In [1]: import numpy as np

In [2]: import numpy.linalg as la

In [3]: np.set_printoptions(precision=2, suppress=True, linewidth=200, legacy="1.25")

In [4]: def rnd(a):
   ...:     return np.round(a, 2) + 0
   ...: 

In [5]: F = np.load("layer17.npy")

In [6]: F
Out[6]: 
array([[ 1,  0,  0,  0,  0,  0,  0,  0],
       [-1,  1,  0,  0,  0,  0,  0,  0],
       [ 2,  0,  1,  0,  0,  0,  0,  0],
       [ 0, -2,  2,  1,  0,  0,  0,  0],
       [ 2,  1,  2, -3,  1,  0,  0,  0],
       [-2, -1,  3, -3, -2,  1,  0,  0],
       [-2,  0,  3, -3, -2, -2,  1,  0],
       [-2,  3,  3, -2,  3,  0, -1,  1]])

In [7]: left, s, vt = la.svd(F, full_matrices=False)

In [8]: rnd(np.cumsum(s ** 2) / np.sum(s ** 2))
Out[8]: array([0.53, 0.76, 0.89, 0.96, 0.99, 1.  , 1.  , 1.  ])

In [9]: rnd(s)
Out[9]: array([8.34, 5.56, 4.09, 2.99, 2.22, 0.84, 0.27, 0.  ])

In [10]: rnd(left.T @ F @ vt.T)
Out[10]: 
array([[8.34, 0.  , 0.  , 0.  , 0.  , 0.  , 0.  , 0.  ],
       [0.  , 5.56, 0.  , 0.  , 0.  , 0.  , 0.  , 0.  ],
       [0.  , 0.  , 4.09, 0.  , 0.  , 0.  , 0.  , 0.  ],
       [0.  , 0.  , 0.  , 2.99, 0.  , 0.  , 0.  , 0.  ],
       [0.  , 0.  , 0.  , 0.  , 2.22, 0.  , 0.  , 0.  ],
       [0.  , 0.  , 0.  , 0.  , 0.  , 0.84, 0.  , 0.  ],
       [0.  , 0.  , 0.  , 0.  , 0.  , 0.  , 0.27, 0.  ],
       [0.  , 0.  , 0.  , 0.  , 0.  , 0.  , 0.  , 0.  ]])

In [11]: rnd(s / s[0])
Out[11]: array([1.  , 0.67, 0.49, 0.36, 0.27, 0.1 , 0.03, 0.  ])
